$ python -q
>>> import numpy as np
>>> from numpy import linalg as LA
>>> np.set_printoptions(precision=2, suppress=True, linewidth=200, sign=" ")
>>> tidy = lambda a: np.round(a, 2) + 0
>>> K = np.loadtxt("case2.csv", delimiter=",")
>>> print(tidy(K))
[[-0.51  0.26  0.07 -0.35  0.45 -0.09 -0.07  0.01 -0.07  0.57]
 [-0.37 -0.24 -0.47  0.34 -0.24  0.29 -0.42  0.29 -0.1   0.22]
 [ 0.03  0.35 -0.11 -0.06 -0.03 -0.15 -0.66 -0.27  0.55 -0.17]
 [ 0.   -0.38  0.05 -0.53 -0.02 -0.01  0.    0.6   0.46 -0.09]
 [ 0.27  0.09  0.43 -0.17 -0.6   0.22 -0.15 -0.04 -0.02  0.53]
 [ 0.08 -0.62  0.24 -0.07  0.15 -0.38 -0.47 -0.23 -0.33  0.01]
 [-0.45 -0.03  0.33 -0.25 -0.07  0.56 -0.1  -0.23 -0.13 -0.47]
 [-0.37  0.08 -0.23 -0.29 -0.58 -0.53  0.17 -0.1  -0.19 -0.14]
 [ 0.21  0.45  0.08 -0.11  0.05 -0.06 -0.33  0.54 -0.51 -0.26]
 [ 0.37 -0.06 -0.59 -0.54  0.08  0.29 -0.02 -0.28 -0.21  0.06]]
>>> cov = K.T @ K
>>> print((K @ K.T).shape)
(10, 10)
>>> print(tidy(LA.svd(K, compute_uv=False) ** 2))
[ 1.  1.  1.  1.  1.  1.  1.  1.  1.  1.]
>>> print(LA.matrix_rank(cov))
10
>>> print(tidy(cov))
[[ 1.  0.  0.  0.  0.  0.  0.  0.  0.  0.]
 [ 0.  1.  0.  0.  0.  0.  0.  0.  0.  0.]
 [ 0.  0.  1.  0.  0.  0.  0.  0.  0.  0.]
 [ 0.  0.  0.  1.  0.  0.  0.  0.  0.  0.]
 [ 0.  0.  0.  0.  1.  0.  0.  0.  0.  0.]
 [ 0.  0.  0.  0.  0.  1.  0.  0.  0.  0.]
 [ 0.  0.  0.  0.  0.  0.  1.  0.  0.  0.]
 [ 0.  0.  0.  0.  0.  0.  0.  1.  0.  0.]
 [ 0.  0.  0.  0.  0.  0.  0.  0.  1.  0.]
 [ 0.  0.  0.  0.  0.  0.  0.  0.  0.  1.]]
>>> print(tidy(np.diag(cov)))
[ 1.  1.  1.  1.  1.  1.  1.  1.  1.  1.]
>>> x = np.array([4, -4, -1, -2, -1, -4, 1, 3, 2, 5])
>>> print(np.sign((K @ x).round(6)))
[ 1. -1. -1.  1.  1.  1. -1.  1. -1.  1.]
>>> print(tidy(np.einsum("ij,j->i", K, x)))
[ 0.13 -0.31 -1.63  4.84  2.68  2.26 -7.09  0.47 -1.66  1.14]
>>> print(tidy((K * x).sum(axis=1)))
[ 0.13 -0.31 -1.63  4.84  2.68  2.26 -7.09  0.47 -1.66  1.14]
>>> print(tidy(K @ np.ones(10)))
[ 0.27 -0.7  -0.52  0.06  0.56 -1.62 -0.83 -2.18  0.06 -0.89]
>>> print(tidy(K @ np.eye(10)[9]))
[ 0.57  0.22 -0.17 -0.09  0.53  0.01 -0.47 -0.14 -0.26  0.06]
>>> print(LA.norm(K @ x) <= LA.norm(K, 2) * LA.norm(x) + 1e-9)
True
>>> print((K @ x).argmax())
3
>>> q, V = LA.qr(K[:, :1])[0], LA.qr(K[:, 1:])[0]
>>> sv = LA.svd(q.T @ V, compute_uv=False)
>>> print(tidy(LA.norm(q @ q.T - V @ V.T, 2)))
1.0
>>> x = np.array([-7, 1, -1, -8, 7, 1, -6, 5, 0, 5])
>>> y = K @ x
>>> print(tidy(y))
[12.97  3.8   2.12  6.11 -1.51  1.47  1.97 -1.6   3.35  2.1 ]
>>> print(tidy(LA.solve(K, y + K[:, 8])))
[-7.  1. -1. -8.  7.  1. -6.  5.  1.  5.]
>>> print(tidy(LA.solve(K, 3 * y)))
[-21.   3.  -3. -24.  21.   3. -18.  15.   0.  15.]
>>> print(tidy(LA.solve(K.T, K[1])))
[ 0.  1.  0.  0.  0.  0.  0.  0.  0.  0.]
>>> B = np.array([[0, 0], [-2, 1]])
>>> W2 = np.array([[0, 3], [1, 0]])
>>> m1 = np.kron(B, W2)
>>> print(m1)
[[ 0  0  0  0]
 [ 0  0  0  0]
 [ 0 -6  0  3]
 [-2  0  1  0]]
>>> print([round(float(x), 2) for x in LA.svd(m1, compute_uv=False)[:3]])
[6.71, 2.24, 0.0]
>>> print(LA.matrix_rank(m1, rtol=0.1))
2
>>> print(np.unique(m1.round(6), axis=0).shape)
(3, 4)
>>> print(tidy(m1 @ LA.pinv(m1) @ m1))
[[ 0.  0.  0.  0.]
 [ 0.  0.  0.  0.]
 [ 0. -6.  0.  3.]
 [-2.  0.  1.  0.]]
>>> print(LA.lstsq(m1[:-1].T, m1[-1])[2])
1
>>> Uu, sv, Vh = LA.svd(m1, full_matrices=False)
>>> print(np.abs(Uu[:, 0]).round(6).argmax())
2
>>> print(tidy(sv / sv[0]))
[ 1.    0.33  0.    0.  ]
>>> print(Uu.shape, sv.shape, Vh.shape)
(4, 4) (4,) (4, 4)
>>> print(np.cumsum(sv ** 2) / np.sum(sv ** 2))
[ 0.9  1.   1.   1. ]
